>>> import numpy as np
>>> np.set_printoptions(precision=1, suppress=True, linewidth=160, legacy="1.25")
>>> F = np.load("arr.npy")
>>> F
array([[ 48,  20,  24, -64],
       [ 20,  13,  -8, -19],
       [ 24,  -8, 110, -43],
       [-64, -19, -43, 110]])
>>> evals, V = np.linalg.eigvalsh(F)
Traceback (most recent call last):
  File "<python-input-4>", line 1, in <module>
    evals, V = np.linalg.eigvalsh(F)
    ^^^^^^^^
ValueError: too many values to unpack (expected 2)
>>> evals, V = np.linalg.eigh(F)
>>> np.abs(V[:, -1])
array([0.4, 0.1, 0.5, 0.7])
>>> np.unique(evals.round(6) + 0, return_counts=True)[1]
array([1, 1, 1, 1])
>>> np.round(np.linalg.svd(F, compute_uv=False), 1) + 0
array([185. ,  83.5,  12.5,   0. ])
>>> np.round(V.T @ V, 1) + 0
array([[1., 0., 0., 0.],
       [0., 1., 0., 0.],
       [0., 0., 1., 0.],
       [0., 0., 0., 1.]])
>>> other = np.array([[0, -2], [2, 0], [-2, 2], [1, 0]])
>>> np.einsum("ik,kj->ji", F, other)
array([[ -72,   23, -279,  158],
       [ -48,  -56,  172,   42]])
>>> np.einsum("ij,ij->i", F, F)
array([ 7376,   994, 14589, 18406])
>>> np.vstack([F, other.T]).shape
(6, 4)
>>> np.einsum("ij->j", F)
array([ 28,   6,  83, -16])
>>> U, sig, VT = np.linalg.svd(F)
>>> np.argmax(sig[:-1] / (sig[1:] + 1e-6)) + 1
3
>>> other = U[:, :3] @ np.diag(sig[:3]) @ VT[:3]
>>> round(np.abs(F - other).max(), 1)
0.0
>>> np.linalg.matrix_rank(other)
3
>>> other
array([[ 48.,  20.,  24., -64.],
       [ 20.,  13.,  -8., -19.],
       [ 24.,  -8., 110., -43.],
       [-64., -19., -43., 110.]])
>>> print(np.linalg.matrix_rank(F, rtol=0.05))
3
>>> data = np.array([[7.3, 4.9, 0.9],
...     [-4.6, -0.6, 2.2],
...     [8.6, 3.1, -1.5],
...     [10.3, 3.7, -3.1],
...     [-5.3, -0.8, 3.8],
...     [4.9, 2.0, -1.4],
...     [-8.7, -4.6, 0.3],
...     [6.3, 4.4, 0.6],
...     [3.3, 4.1, 3.0],
...     [-3.7, -2.6, -1.4],
...     [-12.6, -7.4, -1.6],
...     [-5.0, -3.3, -2.6],
...     [13.2, 7.7, 1.2],
...     [1.2, 1.1, -0.3],
...     [-9.5, -4.3, 1.8],
...     [-7.2, -4.9, -1.7]])
>>> cent = data[[15, 9]].astype(float)
>>> for _ in range(5):
...     z = np.linalg.norm(data[:, None] - cent, axis=-1).argmin(axis=1)
...     cent = np.array([data[z == j].mean(axis=0) for j in range(2)])
... 
>>> z
array([1, 0, 1, 1, 0, 1, 0, 1, 1, 0, 0, 0, 1, 1, 0, 0])
>>> cent[1] - cent[0]
array([14. ,  7.4, -0.2])
>>> cent
array([[-7.1, -3.6,  0.1],
       [ 6.9,  3.9, -0.1]])
>>> Ac = data - data.mean(axis=0)
>>> V = np.linalg.svd(Ac)[2][:2]
>>> other = Ac - Ac @ V.T @ V
>>> np.round(np.linalg.norm(other) / np.linalg.norm(Ac), 1)
0.0
>>> np.linalg.norm(other, axis=1).round(6).argmax()
2
>>> np.diag(V.T @ V)
array([0.8, 0.4, 0.8])
>>> print(np.round(np.cov(Ac @ V.T, rowvar=False), 1) + 0)
[[80.9  0. ]
 [ 0.   5.3]]
>>> other = np.array([[1, 0, 0, 0]])
>>> W0 = other.T @ other
>>> print(W0)
[[1 0 0 0]
 [0 0 0 0]
 [0 0 0 0]
 [0 0 0 0]]
>>> # column 2 repeats column 1
>>> r = np.linalg.matrix_rank(W0)
>>> r
1
>>> ns = np.linalg.svd(W0)[2][r:].T
>>> [int(np.linalg.matrix_rank(W0[:i])) for i in range(1, len(W0) + 1)]
[1, 1, 1, 1]
>>> W0 @ ns
array([[0., 0., 0.],
       [0., 0., 0.],
       [0., 0., 0.],
       [0., 0., 0.]])
>>> [int(np.linalg.matrix_rank(np.delete(W0, i, axis=0))) for i in range(4)]
[0, 1, 1, 1]
>>> [int(np.linalg.matrix_rank(W0[:, :j + 1])) for j in range(4)]
[1, 1, 1, 1]
>>> x0 = np.array([0, 5, 4, 1])
>>> W0 @ x0
array([0, 0, 0, 0])
>>> (x0 - W0 @ x0) @ (W0 @ x0)
0
>>> print(np.linalg.eigvalsh(2 * W0 - np.eye(4)))
[-1. -1. -1.  1.]
>>> np.trace(W0)
1
>>> U, sig, VT = np.linalg.svd(W0)
>>> sig
array([1., 0., 0., 0.])
>>> other = U[:, :1] @ np.diag(sig[:1]) @ VT[:1]
>>> other
array([[1., 0., 0., 0.],
       [0., 0., 0., 0.],
       [0., 0., 0., 0.],
       [0., 0., 0., 0.]])
>>> print(np.abs(W0 - other).max())
0.0
>>> np.linalg.matrix_rank(W0, rtol=0.05)
1
>>> np.round(np.linalg.norm(W0 - other, 2), 1), sig[1]
(0.0, 0.0)
>>> evals, V = np.linalg.eigh(W0)
>>> np.abs(V[:, -1]).round(6).argmax()
0
>>> np.unique(evals.round(6) + 0, return_counts=True)[1]
array([3, 1])
>>> np.linalg.eigvalsh(W0 + 5 * np.eye(4))
array([5., 5., 5., 6.])
>>> print(np.linalg.eigvalsh(W0 @ W0))
[0. 0. 0. 1.]
>>> (evals > 1e-8).sum(), (evals < -1e-8).sum()
(1, 0)
>>> np.abs(V[:, -1])
array([1., 0., 0., 0.])
>>> V.T @ V
array([[1., 0., 0., 0.],
       [0., 1., 0., 0.],
       [0., 0., 1., 0.],
       [0., 0., 0., 1.]])
>>> J = np.load("dump.npy")
>>> J
array([[ 0,  1,  0,  1,  0,  1],
       [-2,  1, -2,  1, -2,  1],
       [-2, -1, -2, -1, -2, -1],
       [ 0,  1,  0,  1,  0,  1],
       [-2,  1, -2,  1, -2,  1],
       [-2, -1, -2, -1, -2, -1]])
>>> # null space of dimension 4
>>> ang = np.radians(72)
>>> r_ = np.eye(6)
>>> r_[5, 5] = r_[1, 1] = np.cos(ang)
>>> r_[5, 1], r_[1, 5] = -np.sin(ang), np.sin(ang)
>>> r_
array([[ 1. ,  0. ,  0. ,  0. ,  0. ,  0. ],
       [ 0. ,  0.3,  0. ,  0. ,  0. ,  1. ],
       [ 0. ,  0. ,  1. ,  0. ,  0. ,  0. ],
       [ 0. ,  0. ,  0. ,  1. ,  0. ,  0. ],
       [ 0. ,  0. ,  0. ,  0. ,  1. ,  0. ],
       [ 0. , -1. ,  0. ,  0. ,  0. ,  0.3]])
>>> other = J @ r_.T
>>> np.allclose(J @ J.T, other @ other.T)
True
>>> np.round(np.linalg.svd(J, compute_uv=False), 1) + 0, np.round(np.linalg.svd(other, compute_uv=False), 1) + 0
(array([6.9, 4.2, 0. , 0. , 0. , 0. ]), array([6.9, 4.2, 0. , 0. , 0. , 0. ]))
>>> print(np.allclose(np.linalg.norm(J, axis=1), np.linalg.norm(other, axis=1)))
True
